% ipython --no-banner

In [1]: import numpy as np

In [2]: from numpy import linalg as LA

In [3]: np.set_printoptions(precision=2, suppress=True, linewidth=100)

In [4]: F = np.load("x.npy")

In [5]: print(F)
[[-3.  0.  0.  0.  0.]
 [ 0.  6.  9.  0.  6.]
 [ 0.  9.  6.  0.  6.]
 [ 0.  0.  0. -3.  0.]
 [ 0.  6.  6.  0.  1.]]

In [6]: M2 = np.array([[6, -9], [-9, 3], [-5, 0], [6, 0], [5, 6]])

In [7]: print(LA.matrix_rank(F @ M2))
2

In [8]: print(F @ M2)
[[-18.  27.]
 [-69.  54.]
 [-81.  63.]
 [-18.   0.]
 [-79.  24.]]

In [9]: print(M2.T @ F.T)
[[-18. -69. -81. -18. -79.]
 [ 27.  54.  63.   0.  24.]]

In [10]: print(LA.matrix_rank(np.vstack([F, M2.T])))
5

In [11]: J = np.loadtxt("dump.csv", delimiter=",")

In [12]: print(J)
[[ 3.35  1.   -1.1 ]
 [ 0.26 -0.2  -0.1 ]
 [-2.41  0.1   0.8 ]
 [-0.93 -1.4   0.3 ]
 [ 3.61  0.3  -1.2 ]
 [-4.54 -0.1   1.5 ]
 [-4.8   1.7   1.6 ]
 [-5.4   0.4   1.8 ]
 [-1.75  1.    0.6 ]
 [ 4.49 -0.3  -1.5 ]
 [ 6.36 -1.7  -2.1 ]
 [ 0.31  0.1  -0.1 ]
 [-6.01  0.    2.  ]
 [-0.51  0.    0.2 ]
 [-4.32 -1.6   1.4 ]
 [-0.79  0.9   0.3 ]
 [-1.85  0.    0.6 ]
 [-0.28 -0.9   0.1 ]
 [ 4.08 -1.3  -1.4 ]
 [ 1.16 -0.5  -0.4 ]
 [-3.56  0.7   1.2 ]
 [-1.49 -0.3   0.5 ]
 [ 2.35 -1.2  -0.8 ]
 [-4.88 -0.5   1.6 ]
 [-0.96  0.2   0.3 ]
 [-3.06 -0.9   1.  ]
 [-4.16 -0.5   1.4 ]
 [ 4.29 -1.1  -1.4 ]
 [ 0.28 -1.6  -0.1 ]]

In [13]: # column 0 dominates

In [14]: P = J @ LA.solve(J.T @ J, J.T)

In [15]: print(np.round(np.trace(P), 2))
3.0

In [16]: print(np.round(np.diag(P), 2) + 0)
[0.1  0.02 0.02 0.1  0.06 0.07 0.17 0.09 0.06 0.07 0.28 0.   0.12 0.12 0.25 0.14 0.03 0.07 0.25
 0.03 0.07 0.02 0.08 0.12 0.06 0.09 0.16 0.23 0.12]

In [17]: print(np.round(P @ J[:, 1], 2) + 0)
[ 1.  -0.2  0.1 -1.4  0.3 -0.1  1.7  0.4  1.  -0.3 -1.7  0.1  0.   0.  -1.6  0.9  0.  -0.9 -1.3
 -0.5  0.7 -0.3 -1.2 -0.5  0.2 -0.9 -0.5 -1.1 -1.6]

In [18]: data = np.loadtxt("block12.csv", delimiter=",")

In [19]: print(data)
[[ 0.73 -0.51 -0.45]
 [-0.51  0.03 -0.86]
 [-0.45 -0.86  0.24]]

In [20]: # equal to its transpose

In [21]: evals, evecs = LA.eigh(data)

In [22]: x0 = np.array([-1, 3, 2])

In [23]: print(np.round(x0 @ data @ x0 / (x0 @ x0), 2), evals[0], np.round(evals[-1], 2))
-0.24 -1.0 1.0

In [24]: print(np.round(np.abs(data).sum(axis=1).max(), 2), np.round(np.abs(evals).max(), 2))
1.7 1.0

In [25]: print(evecs * np.maximum(evals, 0) @ evecs.T)
[[ 0.86 -0.26 -0.23]
 [-0.26  0.51 -0.43]
 [-0.23 -0.43  0.62]]

In [26]: print(round(x0 @ data @ x0, 2))
-3.43

In [27]: print(np.round(evecs * np.abs(evals) @ evecs.T, 2) + 0)
[[1. 0. 0.]
 [0. 1. 0.]
 [0. 0. 1.]]

In [28]: print(LA.eigvalsh(data[1:, 1:]))
[-0.73  1.  ]
